In [1]: import numpy as np

In [2]: import numpy.linalg as la

In [3]: np.set_printoptions(precision=2, suppress=True, linewidth=100, floatmode="fixed")

In [4]: def tidy(a):
   ...:     return np.round(a, 2) + 0
   ...: 

In [5]: E = np.load("block4.npy")

In [6]: print(E)
[[-6.50  6.55 -3.71 -1.00]
 [-0.41  5.25  7.45  4.09]
 [ 6.66  5.60  1.01 -4.82]
 [ 3.05  5.46  3.62  6.91]
 [ 0.43  3.99  8.63  3.06]
 [-3.56 -1.20  8.93  2.47]
 [-6.84 -5.72  1.96 -4.08]
 [-2.95 -5.11 -5.88  5.54]
 [ 3.68 -2.50 -0.36 -8.95]
 [ 9.51  0.66  1.14  2.79]
 [-4.44 -8.59 -0.91  2.40]
 [-5.54  3.10 -5.24 -5.68]
 [-2.31 -4.86  7.91  2.91]
 [ 4.38  2.96  1.98 -8.25]
 [ 1.64  3.02 -1.01  9.34]
 [ 1.83  5.26 -5.40 -6.31]
 [ 0.18  4.31  8.93  1.31]
 [-1.95 -8.01  4.46 -3.50]]

In [7]: Z = E[[7, 5]].astype(float)

In [8]: for _ in range(5):
   ...:     idx = la.norm(E[:, None] - Z, axis=-1).argmin(axis=1)
   ...:     Z = np.array([E[idx == j].mean(axis=0) for j in range(2)])
   ...: 

In [9]: print(idx)
[0 1 1 1 1 1 0 0 1 1 0 0 1 1 0 0 1 1]

In [10]: print(np.abs(Z[1] - Z[0]).argmax())
2

In [11]: X = np.loadtxt("w.csv", delimiter=",")

In [12]: print(X)
[[ 0.00 -3.00  1.00  2.00  3.00  0.00  3.00]
 [-1.00 -2.00  2.00  0.00  1.00  2.00  2.00]
 [ 0.00  0.00 -5.00 -2.00 -5.00  1.00  0.00]
 [ 0.00  0.00 -1.00 -2.00 -1.00  3.00 -2.00]
 [ 0.00  0.00 -2.00 -2.00  3.00 -5.00 -3.00]
 [ 0.00  0.00  0.00 -4.00 -4.00 -4.00 -4.00]
 [ 0.00  0.00  2.00  3.00 -5.00 -4.00  1.00]]

In [13]: Uu, sigma, vt = la.svd(X, full_matrices=False)

In [14]: print(tidy(Uu.T @ X @ vt.T))
[[11.32  0.00  0.00  0.00  0.00  0.00  0.00]
 [ 0.00  8.22  0.00  0.00  0.00  0.00  0.00]
 [ 0.00  0.00  8.03  0.00  0.00  0.00  0.00]
 [ 0.00  0.00  0.00  4.45  0.00  0.00  0.00]
 [ 0.00  0.00  0.00  0.00  3.55  0.00  0.00]
 [ 0.00  0.00  0.00  0.00  0.00  1.10  0.00]
 [ 0.00  0.00  0.00  0.00  0.00  0.00  0.59]]

In [15]: print(Uu.shape, sigma.shape, vt.shape)
(7, 7) (7,) (7, 7)

In [16]: print(tidy(np.abs(vt[0])))
[0.03 0.16 0.30 0.40 0.58 0.40 0.47]

In [17]: print(tidy(np.sqrt((sigma ** 2).sum())), tidy(la.norm(X)))
17.15 17.15

In [18]: print(tidy(np.cumsum(sigma ** 2) / np.sum(sigma ** 2)))
[0.44 0.67 0.88 0.95 0.99 1.00 1.00]

In [19]: x = np.array([1, 8, 0, 5, 1, 2, -1])

In [20]: rhs = X @ x

In [21]: coef, lr = np.zeros(7), 1 / la.norm(X, 2) ** 2

In [22]: for i in range(15):
    ...:     coef -= lr * X.T @ (X @ coef - rhs)
    ...:     if i % 5 == 0: print(i, round(la.norm(X @ coef - rhs), 2))
    ...: 
0 30.97
5 18.3
10 10.92

In [23]: print(tidy(la.cond(X)))
19.2

In [24]: print(tidy(coef))
[ 1.20  6.15  0.16  4.12  0.80  1.86 -0.62]

In [25]: f = np.array([-1, 1])

In [26]: print(np.correlate(X[1], X[3], "full"))
[ 2.00  1.00 -9.00 10.00  1.00 -3.00 -1.00  2.00 -7.00 -6.00 -2.00  0.00  0.00]

In [27]: rng = np.random.default_rng(61297)

In [28]: idx = rng.permutation(7)

In [29]: print(idx)
[1 4 0 3 5 2 6]

In [30]: M2 = X[idx][:, idx]

In [31]: print(tidy(la.det(M2)), tidy(la.det(X[idx])))
-7608.0 -7608.0

In [32]: idx = rng.integers(0, 2, 3)

In [33]: data = (idx[:, None] == idx) * 3 + np.eye(3)

In [34]: print(data)
[[4.00 0.00 0.00]
 [0.00 4.00 3.00]
 [0.00 3.00 4.00]]

In [35]: print(tidy(np.abs(la.eigvals(data)).max()))
7.0

In [36]: print(tidy(la.det(data)))
28.0

In [37]: print((data - data.T) / 2)
[[0.00 0.00 0.00]
 [0.00 0.00 0.00]
 [0.00 0.00 0.00]]

In [38]: print(np.trace(data))
12.0

In [39]: print(np.allclose(data @ data.T, data.T @ data))
True

In [40]: x = np.array([2, 1, 2])

In [41]: rhs = data @ x

In [42]: coef, lr = np.zeros(3), 1 / la.norm(data, 2) ** 2

In [43]: for i in range(30):
    ...:     coef -= lr * data.T @ (data @ coef - rhs)
    ...:     if i % 10 == 0: print(i, round(la.norm(data @ coef - rhs), 2))
    ...: 
0 5.43
10 0.57
20 0.46

In [44]: print(tidy(coef))
[2.00 1.27 1.73]

In [45]: print(tidy(la.cond(data)))
7.0

In [46]: K = np.load("case7.npy")

In [47]: print(K)
[[ 0  0  3  2  0 -2  2]
 [ 0  0 -2  0  2  1  1]
 [-3  2  0 -4 -5  0 -2]
 [-2  0  4  0 -3  1  0]
 [ 0 -2  5  3  0 -2  3]
 [ 2 -1  0 -1  2  0 -5]
 [-2 -1  2  0 -3  5  0]]

In [48]: # skew, so no eigenvalue has a real part

In [49]: Uu, sigma, vt = la.svd(K)

In [50]: print(tidy(sigma))
[9.74 9.74 5.31 5.31 0.95 0.95 0.00]

In [51]: print(np.argmax(sigma[:-1] / (sigma[1:] + 1e-6)) + 1)
6

In [52]: M2 = Uu[:, :6] @ np.diag(sigma[:6]) @ vt[:6]

In [53]: print(la.matrix_rank(K, rtol=0.05))
6

In [54]: print(tidy(la.norm(K - M2) / la.norm(K)))
0.0

In [55]: print(tidy(M2))
[[ 0.00  0.00  3.00  2.00  0.00 -2.00  2.00]
 [ 0.00  0.00 -2.00  0.00  2.00  1.00  1.00]
 [-3.00  2.00  0.00 -4.00 -5.00  0.00 -2.00]
 [-2.00  0.00  4.00  0.00 -3.00  1.00  0.00]
 [ 0.00 -2.00  5.00  3.00  0.00 -2.00  3.00]
 [ 2.00 -1.00  0.00 -1.00  2.00  0.00 -5.00]
 [-2.00 -1.00  2.00  0.00 -3.00  5.00  0.00]]
